>>> import numpy as np
>>> np.set_printoptions(suppress=True, linewidth=120)
>>> arr = np.loadtxt("data.csv", delimiter=",")
>>> print(arr)
[[0. 1. 1. 0. 0. 0. 0.]
 [1. 0. 1. 0. 0. 1. 0.]
 [1. 1. 0. 0. 0. 1. 0.]
 [0. 0. 0. 0. 1. 0. 1.]
 [0. 0. 0. 1. 0. 0. 1.]
 [0. 1. 1. 0. 0. 0. 0.]
 [0. 0. 0. 1. 1. 0. 0.]]
>>> # columns 0 and 5 are equal
>>> U, sig, Vt = np.linalg.svd(arr)
>>> evecs = Vt[:(sig > 1e-8).sum()]
>>> rng = np.random.default_rng(49)
>>> x = arr[4] + -2 * arr[5] + rng.integers(2) * np.eye(7)[0]
>>> print(x)
[ 0. -2. -2.  1.  0.  0.  1.]
>>> print(np.allclose(evecs.T @ evecs @ x, x))
True
>>> print(np.round(np.diag(evecs.T @ evecs), 1))
[0.5 1.  1.  1.  1.  0.5 1. ]
>>> w, evecs = np.linalg.eigh(arr)
>>> x = np.array([6, -8, -3, 3, -3, -8, 2])
>>> print(x @ arr @ x)
74.0
>>> print(round(x @ arr @ x / (x @ x), 1), np.round(w[0], 1), np.round(w[-1], 1))
0.4 -1.6 2.6
>>> print((np.sign(evecs[:, -1].round(6)) == np.sign(evecs[0, -1].round(6))).astype(int))
[1 1 1 0 0 1 0]
>>> print(np.round(np.linalg.eigvalsh(arr[1:, 1:]), 1))
[-1. -1. -1. -1.  2.  2.]
>>> print(np.allclose(arr[:-1].T @ np.linalg.lstsq(arr[:-1].T, arr[-1])[0], arr[-1]))
False
>>> print(np.unique(arr.round(6), axis=0).shape)
(6, 7)
>>> print(np.abs(np.diag(np.linalg.qr(arr)[1])) > 1e-9)
[ True  True  True  True  True False  True]
>>> other = np.array([[2, 3, 1, 0, 1, 2],
...     [2, 3, 0, 0, 3, 3],
...     [0, 2, 2, 3, 1, 1],
...     [0, 0, 0, 1, 3, 2],
...     [3, 1, 3, 1, 3, 3],
...     [3, 3, 3, 0, 3, 3]])
>>> basis = np.array([[0, 2], [1, 1]])
>>> W0 = np.block([[other, np.zeros((6, 2))], [np.zeros((2, 6)), basis]])
>>> print(W0)
[[2. 3. 1. 0. 1. 2. 0. 0.]
 [2. 3. 0. 0. 3. 3. 0. 0.]
 [0. 2. 2. 3. 1. 1. 0. 0.]
 [0. 0. 0. 1. 3. 2. 0. 0.]
 [3. 1. 3. 1. 3. 3. 0. 0.]
 [3. 3. 3. 0. 3. 3. 0. 0.]
 [0. 0. 0. 0. 0. 0. 0. 2.]
 [0. 0. 0. 0. 0. 0. 1. 1.]]
>>> r0 = np.array([0, 2, -1])
>>> print(np.array([np.convolve(row, r0, "same") for row in W0]))
[[ 4.  4. -1. -1.  2.  3. -2.  0.]
 [ 4.  4. -3.  0.  6.  3. -3.  0.]
 [ 0.  4.  2.  4. -1.  1. -1.  0.]
 [ 0.  0.  0.  2.  5.  1. -2.  0.]
 [ 6. -1.  5. -1.  5.  3. -3.  0.]
 [ 6.  3.  3. -3.  6.  3. -3.  0.]
 [ 0.  0.  0.  0.  0.  0.  0.  4.]
 [ 0.  0.  0.  0.  0.  0.  2.  1.]]
>>> print(np.polyval(r0, W0[1]))
[ 3.  5. -1. -1.  5.  5. -1. -1.]
>>> print(np.correlate(W0[1], W0[0], "full"))
[ 0.  0.  4.  8.  3.  2. 15. 22.  9.  3. 12. 15.  6.  0.  0.]
>>> print(np.cross(W0[1, :3], W0[0, :3]))
[ 3. -2.  0.]
>>> x = np.array([0, -1, 1, 0, 0, 0, -1, 1])
>>> rhs = W0 @ x
>>> b, lr = np.zeros(8), 1 / np.linalg.norm(W0, 2) ** 2
>>> for i in range(3):
...     b -= lr * W0.T @ (W0 @ b - rhs)
...     if i % 1 == 0: print(i, round(np.linalg.norm(W0 @ b - rhs), 1))
... 
0 4.2
1 4.0
2 3.7
>>> print(b.round(1) + 0)
[ 0.  -0.2  0.1  0.1  0.  -0.1  0.   0.1]
>>> print(np.round(np.linalg.cond(W0), 1))
58.1
>>> other = np.linalg.inv(W0)
>>> print(np.round(np.linalg.inv(other), 1) + 0)
[[2. 3. 1. 0. 1. 2. 0. 0.]
 [2. 3. 0. 0. 3. 3. 0. 0.]
 [0. 2. 2. 3. 1. 1. 0. 0.]
 [0. 0. 0. 1. 3. 2. 0. 0.]
 [3. 1. 3. 1. 3. 3. 0. 0.]
 [3. 3. 3. 0. 3. 3. 0. 0.]
 [0. 0. 0. 0. 0. 0. 0. 2.]
 [0. 0. 0. 0. 0. 0. 1. 1.]]
>>> print(other.round(1))
[[-1.2  1.3  0.2 -1.2  0.7 -0.4  0.   0. ]
 [-0.2  0.3  0.2 -0.2 -0.3  0.3  0.   0. ]
 [ 0.4 -0.8 -0.1  0.4 -0.2  0.5  0.   0. ]
 [-0.5  0.6  0.4 -0.5  0.4 -0.5 -0.  -0. ]
 [-1.6  1.1  0.2 -0.6 -0.1  0.5  0.   0. ]
 [ 2.7 -1.9 -0.5  1.7 -0.1 -0.4  0.   0. ]
 [ 0.   0.   0.   0.   0.   0.  -0.5  1. ]
 [ 0.   0.   0.   0.   0.   0.   0.5  0. ]]
>>> print(round(float(np.linalg.slogdet(W0)[0]), 1))
-1.0
>>> print(np.round(np.linalg.det(W0) * other, 1))
[[ 126. -132.  -18.  126.  -72.   42.   -0.   -0.]
 [  24.  -30.  -18.   24.   30.  -26.   -0.   -0.]
 [ -42.   78.    6.  -42.   24.  -48.   -0.   -0.]
 [  48.  -60.  -36.   48.  -42.   50.    0.    0.]
 [ 168. -108.  -24.   66.    6.  -46.   -0.   -0.]
 [-276.  192.   54. -174.   12.   44.   -0.   -0.]
 [  -0.   -0.   -0.   -0.   -0.   -0.   51. -102.]
 [  -0.   -0.   -0.   -0.   -0.   -0.  -51.   -0.]]
>>> print((np.abs(other) > 1e-9).astype(int))
[[1 1 1 1 1 1 0 0]
 [1 1 1 1 1 1 0 0]
 [1 1 1 1 1 1 0 0]
 [1 1 1 1 1 1 0 0]
 [1 1 1 1 1 1 0 0]
 [1 1 1 1 1 1 0 0]
 [0 0 0 0 0 0 1 1]
 [0 0 0 0 0 0 1 0]]
